$ python -q
>>> import numpy as np
>>> from numpy import linalg as LA
>>> np.set_printoptions(suppress=True, linewidth=200)
>>> rd = lambda a: np.round(a, 3) + 0
>>> K = np.load("m.npy")
>>> print(K)
[[-1.656 -1.37  -0.615]
 [-0.859 -1.311 -3.079]
 [ 1.785 -6.711  5.157]
 [ 1.215 -0.108  0.545]
 [-7.717 -8.891  3.582]
 [ 2.383 -0.591  3.147]
 [ 3.261 -1.669  1.93 ]
 [-6.834 -1.728 -2.16 ]
 [-4.043 -2.237 -2.159]
 [ 7.023  8.201  0.726]]
>>> u, g = K[1], K[4]
>>> print(rd(u @ g))
7.256
>>> pr = (u @ g) / (u @ u) * u
>>> print(rd(pr))
[-0.522 -0.797 -1.872]
>>> print(LA.matrix_rank(np.outer(u, g)))
1
>>> dist = LA.norm(K[:, None] - K[None], axis=-1)
>>> print(rd(dist[4]))
[10.532 12.201  9.875 12.89   0.    13.08  13.244  9.223  9.525 22.75 ]
>>> print(rd(LA.norm(K, axis=1)))
[ 2.236  3.455  8.65   1.336 12.306  3.991  4.141  7.373  5.1   10.822]
>>> print(np.unravel_index(dist.round(6).argmax(), dist.shape))
(np.int64(4), np.int64(9))
>>> print(LA.matrix_rank(dist ** 2))
5
>>> print((dist + 1e9 * np.eye(10)).round(6).argmin(axis=1))
[1 0 6 5 7 6 5 8 7 3]
>>> q, vecs = LA.qr(K[:, :2])[0], LA.qr(K[:, 2:])[0]
>>> sig = LA.svd(q.T @ vecs, compute_uv=False)
>>> print((sig > 0.9).sum())
0
>>> print(rd(np.degrees(np.arccos(sig.clip(0, 1)))))
[36.726]
>>> print(rd(LA.norm(q @ q.T - vecs @ vecs.T, 2)))
1.0
>>> Xc = K - K.mean(axis=0)
>>> U, sig, vt = LA.svd(Xc, full_matrices=False)
>>> print(np.searchsorted(np.cumsum(sig ** 2) / (sig ** 2).sum(), 0.9) + 1)
2
>>> print(rd(sig ** 2 / (sig ** 2).sum()))
[0.702 0.266 0.032]
>>> print((np.sign(U[:, 0]) == np.sign(U[0, 0])).astype(int))
[1 0 1 0 1 0 0 1 1 0]
>>> print(rd(np.abs(vt[-1])))
[0.488 0.533 0.692]
>>> print(np.abs(U[:, 0]).argmax())
9
>>> print(rd((sig ** 2).sum() ** 2 / (sig ** 4).sum()))
1.772
>>> F = np.loadtxt("mat.csv", delimiter=",")
>>> print(F)
[[0. 1.]
 [1. 0.]]
>>> ev, vecs = LA.eigh(F)
>>> vec = np.array([-3, -2])
>>> print(np.abs(F).sum(axis=1).max(), np.abs(ev).max())
1.0 1.0
>>> print(rd(LA.eigvalsh(F[1:, 1:])))
[0.]
>>> print((np.sign(vecs[:, -1].round(6)) == np.sign(vecs[0, -1].round(6))).astype(int))
[1 1]
>>> print(F @ F)
[[1. 0.]
 [0. 1.]]
>>> print(F.sum(axis=0))
[1. 1.]
>>> print(np.argwhere(np.triu(F)))
[[0 1]]
>>> low = np.diag(F.sum(axis=1)) - F
>>> print(rd(LA.eigvalsh(low)))
[0. 2.]
>>> print(round(LA.det(low[1:, 1:])))
1
>>> print(low)
[[ 1. -1.]
 [-1.  1.]]
>>> u = np.array([2, 1, 0, 1]) + 0.5
>>> feats = np.outer(u, u) / (u @ u)
>>> print(rd(feats))
[[0.568 0.341 0.114 0.341]
 [0.341 0.205 0.068 0.205]
 [0.114 0.068 0.023 0.068]
 [0.341 0.205 0.068 0.205]]
>>> print(np.allclose(feats @ feats.T, feats.T @ feats))
True
>>> print(rd(LA.det(feats)))
0.0
>>> print(rd(LA.matrix_power(feats, 4)))
[[0.568 0.341 0.114 0.341]
 [0.341 0.205 0.068 0.205]
 [0.114 0.068 0.023 0.068]
 [0.341 0.205 0.068 0.205]]
>>> print(rd((feats + feats.T) / 2))
[[0.568 0.341 0.114 0.341]
 [0.341 0.205 0.068 0.205]
 [0.114 0.068 0.023 0.068]
 [0.341 0.205 0.068 0.205]]
>>> print(rd(np.abs(LA.eigvals(feats)).max()))
1.0
>>> J = np.load("sample9.npy")
>>> print(J)
[[-2.022 -0.6    1.143]
 [ 1.924  0.38  -2.375]
 [-0.02  -2.505 -1.486]
 [ 2.272 -1.74  -1.783]
 [-0.901 -2.667 -1.622]
 [ 0.234 -2.593  0.2  ]
 [ 2.534  0.404 -0.085]
 [-1.051  1.823 -3.442]
 [ 4.88  -0.6    1.45 ]
 [-2.117  0.535 -0.147]
 [-6.224 -1.088 -3.182]
 [-0.06  -0.326 -1.956]
 [ 0.708  3.047  2.089]
 [ 3.785 -1.633 -1.133]]
>>> vec = np.array([-1, -2, -3])
>>> target = J @ vec
>>> print(rd(LA.pinv(J) @ J))
[[1. 0. 0.]
 [0. 1. 0.]
 [0. 0. 1.]]
>>> print(rd(LA.lstsq(J, target)[0]))
[-1. -2. -3.]
>>> print(rd(LA.solve(J.T @ J, J.T @ target)))
[-1. -2. -3.]
>>> rng = np.random.default_rng(299)
>>> target = target + 0.1 * rng.normal(size=14)
>>> print(rd(target))
[ -0.137   4.457   9.537   6.394  11.09    4.346  -3.168   7.64   -8.178   1.498  18.053   6.544 -12.971   2.816]
>>> beta, *_ = LA.lstsq(J, target)
>>> print(rd(J.T @ (target - J @ beta)))
[0. 0. 0.]
>>> print(beta.round())
[-1. -2. -3.]
